$ ipython --no-banner

In [1]: import numpy as np

In [2]: import numpy.linalg as la

In [3]: np.set_printoptions(precision=3, suppress=True, linewidth=100, floatmode="fixed")

In [4]: rd = lambda a: np.round(a, 3) + 0

In [5]: J = np.array([[1, 0], [3, 1]])

In [6]: print(rd(la.norm(J, 2) / la.norm(J)))
0.996

In [7]: print(la.cond(J) > 100)
False

In [8]: print(round(np.log10(la.cond(J))))
1

In [9]: print(np.argsort(-la.norm(J, axis=0).round(6), kind="stable")[:3])
[0 1]

In [10]: print(rd(np.abs(la.svd(J)[2][-1])))
[0.290 0.957]

In [11]: theta = np.radians(135)

In [12]: Rm = np.eye(2)

In [13]: Rm[0, 0] = Rm[1, 1] = np.cos(theta)

In [14]: Rm[0, 1], Rm[1, 0] = -np.sin(theta), np.sin(theta)

In [15]: print(rd(Rm))
[[-0.707 -0.707]
 [ 0.707 -0.707]]

In [16]: A2 = J @ Rm.T

In [17]: print(rd(np.abs(A2 - J).max(axis=0)))
[5.828 0.707]

In [18]: print(np.allclose(J @ J.T, A2 @ A2.T))
True

In [19]: print(np.allclose(la.norm(J, axis=1), la.norm(A2, axis=1)))
True

In [20]: print(rd(la.svd(J, compute_uv=False)), rd(la.svd(A2, compute_uv=False)))
[3.303 0.303] [3.303 0.303]

In [21]: print(rd(la.norm(Rm[1], 1)), rd(la.norm(Rm[1], np.inf)))
1.414 0.707

In [22]: print(Rm[1] @ Rm[0])
0.0

In [23]: print(rd(la.norm(Rm[1] - Rm[0])))
1.414

In [24]: X = np.array([[-1.1, 1.5, 0.7],
    ...:     [0.3, -1.9, -2.3],
    ...:     [0.6, -1.3, -1.7],
    ...:     [0.5, 0.3, -0.1],
    ...:     [0.2, -0.6, 1.4],
    ...:     [-0.2, -1.5, -0.6],
    ...:     [-1.2, -0.1, -0.4],
    ...:     [1.0, 1.2, -0.6],
    ...:     [-0.5, -1.4, 0.4],
    ...:     [-0.3, 0.6, -0.6],
    ...:     [0.5, 0.3, 0.4],
    ...:     [0.5, -0.5, 0.0],
    ...:     [0.8, -0.5, 0.6],
    ...:     [0.1, 0.7, -0.3],
    ...:     [0.0, 1.3, 0.6],
    ...:     [-0.6, 0.8, -0.3],
    ...:     [0.1, -1.2, 0.0],
    ...:     [0.5, -1.3, 0.4],
    ...:     [-1.1, 0.6, -0.5],
    ...:     [-0.5, 1.0, 1.0],
    ...:     [-0.9, 1.1, 0.3],
    ...:     [-0.6, -0.4, -0.2],
    ...:     [0.9, 1.3, -0.2],
    ...:     [1.6, 1.3, 1.1],
    ...:     [1.9, 2.1, 0.6]])

In [25]: rng = np.random.default_rng(398)

In [26]: X[:, 0] = -3 * X[:, 2] + 0.05 * rng.normal(size=25)

In [27]: print(rd(X))
[[-2.147  1.500  0.700]
 [ 6.856 -1.900 -2.300]
 [ 5.032 -1.300 -1.700]
 [ 0.336  0.300 -0.100]
 [-4.195 -0.600  1.400]
 [ 1.759 -1.500 -0.600]
 [ 1.127 -0.100 -0.400]
 [ 1.783  1.200 -0.600]
 [-1.230 -1.400  0.400]
 [ 1.827  0.600 -0.600]
 [-1.217  0.300  0.400]
 [-0.025 -0.500  0.000]
 [-1.829 -0.500  0.600]
 [ 0.911  0.700 -0.300]
 [-1.747  1.300  0.600]
 [ 0.896  0.800 -0.300]
 [ 0.012 -1.200  0.000]
 [-1.199 -1.300  0.400]
 [ 1.461  0.600 -0.500]
 [-3.013  1.000  1.000]
 [-0.941  1.100  0.300]
 [ 0.683 -0.400 -0.200]
 [ 0.545  1.300 -0.200]
 [-3.198  1.300  1.100]
 [-1.877  2.100  0.600]]

In [28]: Xc = (X - X.mean(axis=0)) / X.std(axis=0)

In [29]: print(rd(Xc.std(axis=0)))
[1.000 1.000 1.000]

In [30]: coef = la.lstsq(np.delete(Xc, 1, axis=1), Xc[:, 1])[0]

In [31]: print(rd(1 - np.var(Xc[:, 1] - np.delete(Xc, 1, axis=1) @ coef)))
0.174

In [32]: print(np.abs(coef).argmax())
0

In [33]: print(rd(coef))
[-1.866 -1.450]

In [34]: x = np.array([-1, 2, 2])

In [35]: y = X @ x

In [36]: la.solve(X, y)
LinAlgError: Last 2 dimensions of the array must be square


In [37]: print(rd(la.solve(X.T @ X, X.T @ y)))
[-1.000  2.000  2.000]

In [38]: print(rd(la.lstsq(X, y)[0]))
[-1.000  2.000  2.000]

In [39]: y = y + 0.3 * rng.normal(size=25)

In [40]: print(rd(y))
[  6.352 -15.746 -11.343  -0.132   5.582  -6.198  -1.998  -0.648  -0.137  -1.827   2.339  -0.804
   2.327   0.302   5.317  -0.093  -2.237  -0.996  -1.470   6.766   3.635  -2.241   1.849   7.985
   7.082]

In [41]: coef, *_ = la.lstsq(X, y)

In [42]: print(rd(coef))
[-1.394  1.967  0.909]

In [43]: print([round(float(la.norm(la.solve(X.T @ X + lam * np.eye(3), X.T @ y))), 2) for lam in (0, 1, 10, 100)])
[2.58, 2.5, 2.19, 1.28]
